$ python -q
>>> import numpy as np
>>> np.set_printoptions(precision=2, suppress=True, linewidth=200, floatmode="fixed")
>>> W0 = np.loadtxt("run2.csv", delimiter=",")
>>> W0
array([[-2.00, -2.00, -2.00],
       [ 0.00, -3.00, -3.00],
       [ 0.00,  0.00, -2.00],
       [-1.00, -1.00,  0.00],
       [-2.00,  2.00,  0.00],
       [-1.00,  4.00,  3.00],
       [ 0.00,  3.00,  0.00],
       [ 3.00,  5.00,  3.00],
       [ 5.00,  8.00,  6.00],
       [ 7.00,  7.00,  7.00],
       [ 7.00,  8.00,  5.00],
       [ 6.00,  8.00,  2.00],
       [ 6.00,  6.00, -1.00],
       [ 4.00,  6.00,  2.00],
       [ 1.00,  7.00,  1.00],
       [ 3.00,  5.00,  4.00],
       [ 0.00,  5.00,  2.00],
       [ 2.00,  7.00,  2.00],
       [ 5.00,  8.00,  4.00]])
>>> rng = np.random.default_rng(94890)
>>> z = rng.permutation(3)
>>> Y = W0[:, z] * rng.choice([-1, 1], 3)
>>> Y
array([[ 2.00,  2.00, -2.00],
       [ 3.00,  3.00,  0.00],
       [-0.00,  2.00,  0.00],
       [ 1.00, -0.00, -1.00],
       [-2.00, -0.00, -2.00],
       [-4.00, -3.00, -1.00],
       [-3.00, -0.00,  0.00],
       [-5.00, -3.00,  3.00],
       [-8.00, -6.00,  5.00],
       [-7.00, -7.00,  7.00],
       [-8.00, -5.00,  7.00],
       [-8.00, -2.00,  6.00],
       [-6.00,  1.00,  6.00],
       [-6.00, -2.00,  4.00],
       [-7.00, -1.00,  1.00],
       [-5.00, -4.00,  3.00],
       [-5.00, -2.00,  0.00],
       [-7.00, -2.00,  2.00],
       [-8.00, -4.00,  5.00]])
>>> Uu, _, VT = np.linalg.svd(W0.T @ Y)
>>> np.round(np.linalg.lstsq(W0, Y)[0], 2) + 0
array([[ 0.00,  0.00,  1.00],
       [-1.00,  0.00,  0.00],
       [ 0.00, -1.00,  0.00]])
>>> np.round(Uu @ VT, 2) + 0
array([[ 0.00,  0.00,  1.00],
       [-1.00,  0.00,  0.00],
       [ 0.00, -1.00,  0.00]])
>>> data = np.array([[-1.0, 3.0, -3.0], [3.0, 7.0, -9.0], [-3.0, -9.0, 7.0]])
>>> z = rng.permutation(3)
>>> Y = data[:, z] * rng.choice([-1, 1], 3)
>>> Y
array([[ 3.00, -1.00,  3.00],
       [ 7.00,  3.00,  9.00],
       [-9.00, -3.00, -7.00]])
>>> Uu, _, VT = np.linalg.svd(data.T @ Y)
>>> np.round(Uu @ VT, 2) + 0
array([[ 0.00,  1.00,  0.00],
       [ 1.00,  0.00,  0.00],
       [ 0.00,  0.00, -1.00]])
>>> np.round(np.linalg.lstsq(data, Y)[0], 2) + 0
array([[ 0.00,  1.00,  0.00],
       [ 1.00,  0.00,  0.00],
       [ 0.00,  0.00, -1.00]])
>>> F = np.load("test7.npy")
>>> print(F)
[[ 9 -2  4]
 [ 0 -3  6]
 [ 0  0 -5]]
>>> Y = F + rng.integers(-2, 3, (3, 2)) @ rng.integers(-2, 3, (2, 3))
>>> Y
array([[ 8,  0,  5],
       [-1, -7,  7],
       [ 0,  6, -5]])
>>> np.abs(Y - F).sum(axis=1)
array([4, 6, 6])
>>> np.round(np.linalg.svd(Y - F, compute_uv=False), 2) + 0
array([7.49, 1.96, 0.00])
>>> np.linalg.matrix_rank(Y - F, tol=1e-8)
np.int64(2)
>>> ev, vecs = np.linalg.eig(F)
>>> F @ vecs[:, 0] - ev[0] * vecs[:, 0]
array([0.00, 0.00, 0.00])
>>> z = rng.permutation(3)
>>> Y = F[:, z] * rng.choice([-1, 1], 3)
>>> Y
array([[-2, -9,  4],
       [-3,  0,  6],
       [ 0,  0, -5]])
>>> Uu, _, VT = np.linalg.svd(F.T @ Y)
>>> print(np.round(np.linalg.lstsq(F, Y)[0], 2) + 0)
[[ 0.00 -1.00  0.00]
 [ 1.00  0.00  0.00]
 [ 0.00  0.00  1.00]]
>>> M = np.diag(np.array([3, -3, 3])) + 4 * np.eye(3, k=1) + 4 * np.eye(3, k=-1)
>>> M
array([[ 3.00,  4.00,  0.00],
       [ 4.00, -3.00,  4.00],
       [ 0.00,  4.00,  3.00]])
>>> ev, vecs = np.linalg.eig(M)
>>> np.sort(np.linalg.eigvals(np.linalg.inv(M)))
array([-0.16,  0.16,  0.33])
>>> np.round(M @ vecs[:, 0] - ev[0] * vecs[:, 0], 2) + 0
array([0.00, 0.00, 0.00])
>>> round(float(np.linalg.det(2 * M)), 2), round(float(np.linalg.det(M)), 2)
(-984.0, -123.0)
>>> np.einsum("ij,ji->", M, M)
np.float64(91.0)
>>> np.poly(M)
array([  1.00,  -3.00, -41.00, 123.00])
>>> np.round(np.linalg.det(M[::-1]), 2)
np.float64(123.0)
>>> np.trace(F)
np.int64(1)
>>> print(np.linalg.matrix_power(F, 4))
[[ 6561 -1080  1000]
 [    0    81 -1632]
 [    0     0   625]]
>>> np.allclose(F, F.T)
False
>>> A = np.load("layer11.npy")
>>> A
array([[-1,  4,  3, -3],
       [-3,  0,  9,  2],
       [-1, -3,  3, -4]])
>>> t = np.radians(90)
>>> Rm = np.eye(4)
>>> Rm[3, 3] = Rm[0, 0] = np.cos(t)
>>> Rm[3, 0], Rm[0, 3] = -np.sin(t), np.sin(t)
>>> Rm.round(2) + 0
array([[ 0.00,  0.00,  0.00,  1.00],
       [ 0.00,  1.00,  0.00,  0.00],
       [ 0.00,  0.00,  1.00,  0.00],
       [-1.00,  0.00,  0.00,  0.00]])
>>> Y = A @ Rm.T
>>> np.allclose(np.linalg.norm(A, axis=1), np.linalg.norm(Y, axis=1))
True
>>> np.allclose(A @ A.T, Y @ Y.T)
True
>>> np.abs(Y - A).max(axis=0)
array([5.00, 0.00, 0.00, 5.00])
